% ipython --no-banner

In [1]: import numpy as np

In [2]: import numpy.linalg as la

In [3]: np.set_printoptions(precision=1, suppress=True, linewidth=120, sign=" ")

In [4]: other = np.array([[2, 1, 0, 3], [1, 2, 0, 2], [3, 3, 1, 1], [2, 1, 1, 0]])

In [5]: m1 = other + other.T

In [6]: m1
Out[6]: 
array([[ 4,  2,  3,  5],
       [ 2,  4,  3,  3],
       [ 3,  3,  2,  2],
       [ 5,  3,  2,  0]])

In [7]: hat = np.triu(np.array([[0, 2, 3, 2], [1, 1, 1, 0], [2, 3, 1, 2], [2, 1, 0, 3]]), 1) + np.eye(4)

In [8]: other = hat @ m1 @ la.inv(hat)

In [9]: la.matrix_rank(other)
Out[9]: np.int64(4)

In [10]: hat @ m1 - m1 @ hat
Out[10]: 
array([[ 23.,  15.,   2.,  -2.],
       [  3.,  -1.,  -8.,  -8.],
       [ 10.,   0.,  -8., -10.],
       [  0., -10., -18., -14.]])

In [11]: np.poly(other)
Out[11]: array([  1., -10., -28.,  92.,  28.])

In [12]: other
Out[12]: 
array([[ 27., -29., -33.,  29.],
       [  5.,  -3.,  -7.,   9.],
       [ 13., -17., -16.,   8.],
       [  5.,  -7.,  -6.,   2.]])

In [13]: rng = np.random.default_rng(877)

In [14]: labels = rng.permutation(4)

In [15]: labels
Out[15]: array([ 1,  0,  2,  3])

In [16]: other = m1[labels][:, labels]

In [17]: np.trace(other)
Out[17]: np.int64(10)

In [18]: np.allclose(other, m1)
Out[18]: False

In [19]: round(float(la.det(other)), 1), np.round(la.det(m1[labels]), 1)
Out[19]: (28.0, np.float64(-28.0))

In [20]: np.sort(np.abs(la.eigvals(other)))
Out[20]: array([  0.3,   2.3,   3.7,  11.7])

In [21]: other
Out[21]: 
array([[ 4,  2,  3,  3],
       [ 2,  4,  3,  5],
       [ 3,  3,  2,  2],
       [ 3,  5,  2,  0]])

In [22]: round(la.eigvalsh(other).min(), 1)
Out[22]: np.float64(-3.7)

In [23]: try:
    ...:     la.cholesky(other)
    ...: except la.LinAlgError as e:
    ...:     print("failed:", e)
    ...: 
failed: Matrix is not positive definite

In [24]: np.all(la.eigvalsh(other) > 0)
Out[24]: np.False_

In [25]: np.kron(np.eye(2, dtype=int), m1)
Out[25]: 
array([[ 4,  2,  3,  5,  0,  0,  0,  0],
       [ 2,  4,  3,  3,  0,  0,  0,  0],
       [ 3,  3,  2,  2,  0,  0,  0,  0],
       [ 5,  3,  2,  0,  0,  0,  0,  0],
       [ 0,  0,  0,  0,  4,  2,  3,  5],
       [ 0,  0,  0,  0,  2,  4,  3,  3],
       [ 0,  0,  0,  0,  3,  3,  2,  2],
       [ 0,  0,  0,  0,  5,  3,  2,  0]])

In [26]: np.einsum("ii->", m1)
Out[26]: np.int64(10)

In [27]: round(la.det(m1[::-1]), 1)
Out[27]: np.float64(28.0)

In [28]: np.round(la.det(m1.T), 1)
Out[28]: np.float64(28.0)

In [29]: np.poly(m1)
Out[29]: array([  1., -10., -28.,  92.,  28.])

In [30]: J = np.load("data.npy")

In [31]: J
Out[31]: 
array([[-1.9,  5.6, -2.2, -1.6],
       [-2.1,  6.6, -2.6, -1.2],
       [-2.3,  6.3, -1.8, -0.9],
       [-1.5,  6.1, -2. , -0.9],
       [-1.7,  6.4, -2.8, -1. ],
       [-1.9,  5.6, -1.4, -0.7],
       [-2.4,  5.9, -1.7, -0.8],
       [-1.8,  6.1, -2.3, -1.2],
       [-2.2,  6.6, -2.1, -0.4],
       [-1.8,  6.1, -2.2, -0.8],
       [-2.2,  5.5, -2.1, -0.7],
       [-2. ,  5.5, -2. , -1.1],
       [-1.8,  6.1, -1.8, -1.2],
       [-1.8,  6.3, -2. , -1.4],
       [-2. ,  6.2, -1.7, -1.3],
       [-1.5,  6.4, -2.2, -0.6],
       [-1.9,  5.9, -2. , -1.2],
       [-1.9,  5.8, -1.6, -0.5],
       [-2.1,  6.1, -1.9, -1.3],
       [-2.6, -3. , -7. ,  3.4],
       [-2.9, -3.3, -6.7,  3. ],
       [-3.1, -2.9, -6.6,  3.6],
       [-3.4, -3.2, -7.1,  2.7],
       [-3.2, -2.6, -6.9,  2.8],
       [-2.7, -3.1, -6.9,  2.9],
       [-2.2, -3. , -7.3,  3.5],
       [-3.4, -3.6, -7.2,  3.2],
       [-3.2, -3.3, -7.2,  2.9],
       [-3.3, -2.7, -6.7,  2.9],
       [-3.6, -3. , -7.1,  3.3],
       [-3.3, -2.9, -7. ,  2.3],
       [-3.2, -3.5, -7.1,  3.1],
       [-3.2, -2.7, -6.8,  3.2],
       [-3. , -2.8, -7.1,  3.5],
       [-2.9, -3.4, -7.3,  3.1],
       [-3. , -2.6, -6.9,  3.2],
       [-2.9, -3.3, -6.9,  2.9],
       [-2.7, -3.1, -6.5,  3.5]])

In [32]: hat = J @ la.solve(J.T @ J, J.T)

In [33]: np.diag(hat)
Out[33]: 
array([ 0.2,  0.1,  0.1,  0.1,  0.2,  0.1,  0.2,  0.1,  0.2,  0.1,  0.1,  0.1,  0.1,  0.1,  0.1,  0.2,  0.1,  0.1,
        0.1,  0.1,  0.1,  0.2,  0.1,  0.1,  0.1,  0.3,  0.1,  0.1,  0.1,  0.1,  0.2,  0.1,  0.1,  0.1,  0.1,  0.1,
        0.1,  0.1])

In [34]: round(np.trace(hat), 1)
Out[34]: np.float64(4.0)

In [35]: evals, evecs = la.eig(m1)

In [36]: np.sort(la.eigvals(m1 @ m1))
Out[36]: array([   0.1,    5.2,   13.7,  137. ])

In [37]: np.round(m1 @ evecs[:, 0] - evals[0] * evecs[:, 0], 1) + 0
Out[37]: array([ 0.,  0.,  0.,  0.])

In [38]: np.sort(la.eigvals(m1.T))
Out[38]: array([-3.7, -0.3,  2.3, 11.7])

In [39]: Xs = (J - J.mean(axis=0)) / J.std(axis=0)

In [40]: np.argwhere(np.abs(Xs) > 2)
Out[40]: array([], shape=(0, 2), dtype=int64)

In [41]: Xs.std(axis=0)
Out[41]: array([ 1.,  1.,  1.,  1.])

In [42]: coef = la.lstsq(np.delete(Xs, 2, axis=1), Xs[:, 2])[0]

In [43]: np.round(1 - np.var(Xs[:, 2] - np.delete(Xs, 2, axis=1) @ coef), 1)
Out[43]: np.float64(1.0)

In [44]: W2 = J[[9, 11]].astype(float)

In [45]: for _ in range(3):
    ...:     labels = la.norm(J[:, None] - W2, axis=-1).argmin(axis=1)
    ...:     W2 = np.array([J[labels == j].mean(axis=0) for j in range(2)])
    ...: 

In [46]: labels
Out[46]: 
array([ 0,  0,  0,  0,  0,  0,  0,  0,  0,  0,  0,  0,  0,  0,  0,  0,  0,  0,  0,  1,  1,  1,  1,  1,  1,  1,  1,  1,
        1,  1,  1,  1,  1,  1,  1,  1,  1,  1])

In [47]: W2[1] - W2[0]
Out[47]: array([-1.1, -9.1, -4.9,  4.1])
